>>> import numpy as np
>>> import numpy.linalg as la
>>> np.set_printoptions(suppress=True, linewidth=200)
>>> rd = lambda a: np.round(a, 3) + 0
>>> data = np.load("dump.npy")
>>> data
array([[ 8,  0,  9,  6],
       [ 1,  4,  8,  5],
       [ 6,  0,  8,  1],
       [ 8,  1,  4,  8],
       [11, 12, 33, 21]])
>>> rng = np.random.default_rng(541)
>>> Y = data + rng.integers(-2, 3, (5, 3)) @ rng.integers(-2, 3, (3, 4))
>>> Y
array([[ 9,  0,  7, -1],
       [-3,  5,  8,  6],
       [ 8,  2, 12,  5],
       [ 9, -4, -2,  4],
       [13, 14, 37, 25]])
>>> rd(la.svd(Y - data, compute_uv=False))
array([13.399,  5.287,  4.744,  0.   ])
>>> Y - data
array([[ 1,  0, -2, -7],
       [-4,  1,  0,  1],
       [ 2,  2,  4,  4],
       [ 1, -5, -6, -4],
       [ 2,  2,  4,  4]])
>>> np.abs(Y - data).sum(axis=1)
array([10,  6, 12, 16, 12])
>>> Y = np.c_[data[:, :3] @ np.array([[0, 3, 0], [-1, -2, -2], [0, 1, 0]]), np.array([2, 1, 4, 1, 3])]
>>> Y
array([[  0,  33,   0,   2],
       [ -4,   3,  -8,   1],
       [  0,  26,   0,   4],
       [ -1,  26,  -2,   1],
       [-12,  42, -24,   3]])
>>> rd(la.norm(Y - data @ la.lstsq(data, Y)[0], axis=0))
array([0.   , 0.   , 0.   , 0.603])
>>> la.matrix_rank(Y)
np.int64(3)
>>> rd(la.lstsq(data, Y[:, 0])[0])
array([ 0., -1.,  0.,  0.])
>>> rd(la.norm(la.qr(data)[0].T @ Y, axis=0) ** 2 / ((Y ** 2).sum(axis=0) + 1e-12))
array([1.   , 1.   , 1.   , 0.988])
>>> blk = np.stack([data, -3 * data, data[::-1]])
>>> np.einsum("bij,cij->bc", blk, blk)
array([[ 2328, -6984,  1291],
       [-6984, 20952, -3873],
       [ 1291, -3873,  2328]])
>>> blk.sum(axis=0)
array([[ -5,  12,  15,   9],
       [  6,  -7, -12,  -2],
       [ -6,   0,  -8,  -1],
       [-15,   2,   0, -11],
       [-14, -24, -57, -36]])
>>> blk.shape
(3, 5, 4)
>>> (blk @ data.T).shape
(3, 5, 5)
>>> la.matrix_rank(blk)
array([4, 4, 4])
>>> t = np.radians(120)
>>> R = np.eye(4)
>>> R[0, 0] = R[2, 2] = np.cos(t)
>>> R[0, 2], R[2, 0] = -np.sin(t), np.sin(t)
>>> rd(R)
array([[-0.5  ,  0.   , -0.866,  0.   ],
       [ 0.   ,  1.   ,  0.   ,  0.   ],
       [ 0.866,  0.   , -0.5  ,  0.   ],
       [ 0.   ,  0.   ,  0.   ,  1.   ]])
>>> Y = data @ R.T
>>> rd(np.abs(Y - data).max(axis=0))
array([45.079,  0.   , 39.974,  0.   ])
>>> rd(la.svd(data, compute_uv=False)), rd(la.svd(Y, compute_uv=False))
(array([47.012,  9.226,  5.641,  0.969]), array([47.012,  9.226,  5.641,  0.969]))
>>> rd(Y)
array([[-11.794,   0.   ,   2.428,   6.   ],
       [ -7.428,   4.   ,  -3.134,   5.   ],
       [ -9.928,   0.   ,   1.196,   1.   ],
       [ -7.464,   1.   ,   4.928,   8.   ],
       [-34.079,  12.   ,  -6.974,  21.   ]])
>>> Y = data[0, 0] * data[1:] - np.outer(data[1:, 0], data[0])
>>> Y
array([[  0,  32,  55,  34],
       [  0,   0,  10, -28],
       [  0,   8, -40,  16],
       [  0,  96, 165, 102]])
>>> la.matrix_rank(Y), la.matrix_rank(data)
(np.int64(3), np.int64(4))
>>> W0 = np.load("out15.npy")
>>> W0
array([[ 1.05, -4.  , -3.  ,  2.  , -3.  ],
       [-1.  , -2.95, -1.  , -2.  ,  3.  ],
       [ 4.  , -2.  , -2.95,  4.  ,  4.  ],
       [-4.  ,  5.  ,  1.  , -1.95, -3.  ],
       [ 1.  , -4.  , -3.  ,  2.  , -2.95]])
>>> Y = la.inv(W0)
>>> rd(la.det(W0) * la.det(Y))
np.float64(1.0)
>>> rd(W0 @ Y)
array([[1., 0., 0., 0., 0.],
       [0., 1., 0., 0., 0.],
       [0., 0., 1., 0., 0.],
       [0., 0., 0., 1., 0.],
       [0., 0., 0., 0., 1.]])
>>> rd(la.inv(Y))
array([[ 1.05, -4.  , -3.  ,  2.  , -3.  ],
       [-1.  , -2.95, -1.  , -2.  ,  3.  ],
       [ 4.  , -2.  , -2.95,  4.  ,  4.  ],
       [-4.  ,  5.  ,  1.  , -1.95, -3.  ],
       [ 1.  , -4.  , -3.  ,  2.  , -2.95]])
>>> Q, evecs = la.qr(W0[:, :2])[0], la.qr(W0[:, 2:])[0]
>>> sig = la.svd(Q.T @ evecs, compute_uv=False)
>>> rd(np.degrees(np.arccos(sig.clip(0, 1))))
array([ 0.556, 30.248])
>>> (sig > 0.9).sum()
np.int64(1)
>>> hat = np.triu(np.array([[0, 5, 2, 0, 4],
...     [5, 2, 5, 5, 1],
...     [5, 2, 0, 2, 0],
...     [2, 2, 0, 4, 3],
...     [1, 0, 4, 5, 0]]), 1) + np.eye(5)
>>> Y = hat @ W0 @ la.inv(hat)
>>> np.trace(Y), np.trace(W0)
(np.float64(-9.75), np.float64(-9.75))
>>> la.matrix_rank(Y)
np.int64(5)
